% ipython --no-banner

In [1]: import numpy as np

In [2]: from numpy import linalg as LA

In [3]: np.set_printoptions(suppress=True, linewidth=120)

In [4]: m1 = np.load("arr.npy")

In [5]: m1
Out[5]: 
array([[ 0.4, -0.8,  1.6],
       [ 0. ,  0.9,  1. ],
       [ 0.5, -1.8,  0.9],
       [-2.3, -1.1,  0.5],
       [ 0.2,  0.8, -0.3],
       [ 1.6,  0.8, -0.3],
       [ 0. ,  0.5,  0.8],
       [-0.8, -1.5,  0.3],
       [ 2.7, -0.3,  3.6],
       [ 1.2,  0.4,  1.5],
       [-1.7,  0. , -0.6],
       [-0.7,  0.4, -1.8],
       [ 0. ,  0.6,  0.8],
       [-0.6, -0.5, -0.8]])

In [6]: proj = m1 @ LA.solve(m1.T @ m1, m1.T)

In [7]: np.round(LA.eigvalsh(proj), 2) + 0
Out[7]: array([0., 0., 0., 0., 0., 0., 0., 0., 0., 0., 0., 1., 1., 1.])

In [8]: LA.matrix_rank(np.eye(14) - proj)
Out[8]: np.int64(11)

In [9]: Z = m1[[7, 10]].astype(float)

In [10]: for _ in range(5):
    ...:     idx = LA.norm(m1[:, None] - Z, axis=-1).argmin(axis=1)
    ...:     Z = np.array([m1[idx == j].mean(axis=0) for j in range(2)])
    ...: 

In [11]: idx
Out[11]: array([0, 0, 0, 1, 1, 0, 0, 1, 0, 0, 1, 1, 0, 1])

In [12]: np.round(Z[1] - Z[0], 2)
Out[12]: array([-1.78, -0.35, -1.69])

In [13]: Z.round(2)
Out[13]: 
array([[ 0.8 ,  0.04,  1.24],
       [-0.98, -0.32, -0.45]])

In [14]: Q, V = LA.qr(m1[:, :2])[0], LA.qr(m1[:, 2:])[0]

In [15]: sigma = LA.svd(Q.T @ V, compute_uv=False)

In [16]: round(LA.norm(Q @ Q.T - V @ V.T, 2), 2)
Out[16]: np.float64(1.0)

In [17]: idx = m1[:, 2] > np.median(m1[:, 2])

In [18]: u = m1[idx].mean(axis=0) - m1[~idx].mean(axis=0)

In [19]: idx.astype(int)
Out[19]: array([1, 1, 1, 0, 0, 0, 1, 0, 1, 1, 0, 0, 1, 0])

In [20]: ((m1 - m1.mean(axis=0)) @ u > 0).astype(int)
Out[20]: array([1, 1, 1, 0, 0, 1, 1, 0, 1, 1, 0, 0, 1, 0])

In [21]: rng = np.random.default_rng(22176)

In [22]: idx = rng.permutation(3)

In [23]: B = m1[:, idx] * rng.choice([-1, 1], 3)

In [24]: B
Out[24]: 
array([[-0.8, -0.4, -1.6],
       [ 0.9, -0. , -1. ],
       [-1.8, -0.5, -0.9],
       [-1.1,  2.3, -0.5],
       [ 0.8, -0.2,  0.3],
       [ 0.8, -1.6,  0.3],
       [ 0.5, -0. , -0.8],
       [-1.5,  0.8, -0.3],
       [-0.3, -2.7, -3.6],
       [ 0.4, -1.2, -1.5],
       [ 0. ,  1.7,  0.6],
       [ 0.4,  0.7,  1.8],
       [ 0.6, -0. , -0.8],
       [-0.5,  0.6,  0.8]])

In [25]: U, _, vt = LA.svd(m1.T @ B)

In [26]: np.round(U @ vt, 2) + 0
Out[26]: 
array([[ 0., -1.,  0.],
       [ 1.,  0.,  0.],
       [ 0.,  0., -1.]])

In [27]: F = np.array([[0, 0, 2, 0], [2, 0, 2, 0], [0, 3, 2, -9], [0, 0, 2, 0]])

In [28]: np.round(np.poly(F), 2) + 0
Out[28]: array([  1.,  -2.,  12., -12.,   0.])

In [29]: round(float(LA.det(F.T)), 2)
Out[29]: 0.0

In [30]: np.einsum("ii->", F)
Out[30]: np.int64(2)

In [31]: round(float(LA.det(F[::-1])), 2)
Out[31]: 0.0

In [32]: np.einsum("ij,ji->", F, F)
Out[32]: np.int64(-20)

In [33]: U, sigma, vt = LA.svd(F)

In [34]: V = vt[:(sigma > 1e-8).sum()]

In [35]: vec = F[0] + -3 * F[1] + rng.integers(2) * np.eye(4)[3]

In [36]: vec
Out[36]: array([-6.,  0., -4.,  1.])

In [37]: np.allclose(V.T @ V @ vec, vec)
Out[37]: False

In [38]: round(LA.norm(vec - V.T @ V @ vec), 2)
Out[38]: np.float64(0.32)

In [39]: rk = LA.matrix_rank(F)

In [40]: rk
Out[40]: np.int64(3)

In [41]: null = LA.svd(F)[2][rk:].T

In [42]: [int(LA.matrix_rank(F[:, :j + 1])) for j in range(4)]
Out[42]: [1, 2, 3, 3]

In [43]: null.shape
Out[43]: (4, 1)

In [44]: u, g = F[3], F[1]

In [45]: u @ u
Out[45]: np.int64(4)

In [46]: pr = (u @ g) / (u @ u) * u

In [47]: (g - pr) @ u
Out[47]: np.float64(0.0)

In [48]: np.outer(u, g)
Out[48]: 
array([[0, 0, 0, 0],
       [0, 0, 0, 0],
       [4, 0, 4, 0],
       [0, 0, 0, 0]])

In [49]: pr
Out[49]: array([0., 0., 2., 0.])

In [50]: LA.matrix_rank(np.outer(u, g))
Out[50]: np.int64(1)

In [51]: B = np.array([[2, -1], [0, -1]])

In [52]: Z = np.array([[3, -5, 4], [-1, -4, -1], [-3, -5, 0]])

In [53]: K = np.kron(B, Z)

In [54]: K
Out[54]: 
array([[  6, -10,   8,  -3,   5,  -4],
       [ -2,  -8,  -2,   1,   4,   1],
       [ -6, -10,   0,   3,   5,   0],
       [  0,   0,   0,  -3,   5,  -4],
       [  0,   0,   0,   1,   4,   1],
       [  0,   0,   0,   3,   5,   0]])

In [55]: vec = np.array([5, 2, 5, 0, 0, 5])

In [56]: target = K @ vec

In [57]: c, lr = np.zeros(6), 1 / LA.norm(K, 2) ** 2

In [58]: for i in range(300):
    ...:     c -= lr * K.T @ (K @ c - target)
    ...:     if i % 50 == 0: print(i, round(LA.norm(K @ c - target), 2))
    ...: 
0 44.39
50 3.87
100 3.03
150 2.56
200 2.17
250 1.84

In [59]: c.round(2)
Out[59]: array([ 5.46,  1.83,  4.44,  0.74, -0.27,  4.09])

In [60]: ang = np.radians(36)

In [61]: Rm = np.eye(6)

In [62]: Rm[4, 4] = Rm[3, 3] = np.cos(ang)

In [63]: Rm[4, 3], Rm[3, 4] = -np.sin(ang), np.sin(ang)

In [64]: Rm.round(2)
Out[64]: 
array([[ 1.  ,  0.  ,  0.  ,  0.  ,  0.  ,  0.  ],
       [ 0.  ,  1.  ,  0.  ,  0.  ,  0.  ,  0.  ],
       [ 0.  ,  0.  ,  1.  ,  0.  ,  0.  ,  0.  ],
       [ 0.  ,  0.  ,  0.  ,  0.81,  0.59,  0.  ],
       [ 0.  ,  0.  ,  0.  , -0.59,  0.81,  0.  ],
       [ 0.  ,  0.  ,  0.  ,  0.  ,  0.  ,  1.  ]])

In [65]: B = K @ Rm.T

In [66]: np.round(np.abs(B - K).max(axis=0), 2)
Out[66]: array([0.  , 0.  , 0.  , 3.51, 2.72, 0.  ])

In [67]: np.round(LA.svd(K, compute_uv=False), 2), np.round(LA.svd(B, compute_uv=False), 2)
Out[67]: 
(array([19.25, 12.46,  7.35,  4.76,  2.9 ,  1.11]),
 array([19.25, 12.46,  7.35,  4.76,  2.9 ,  1.11]))
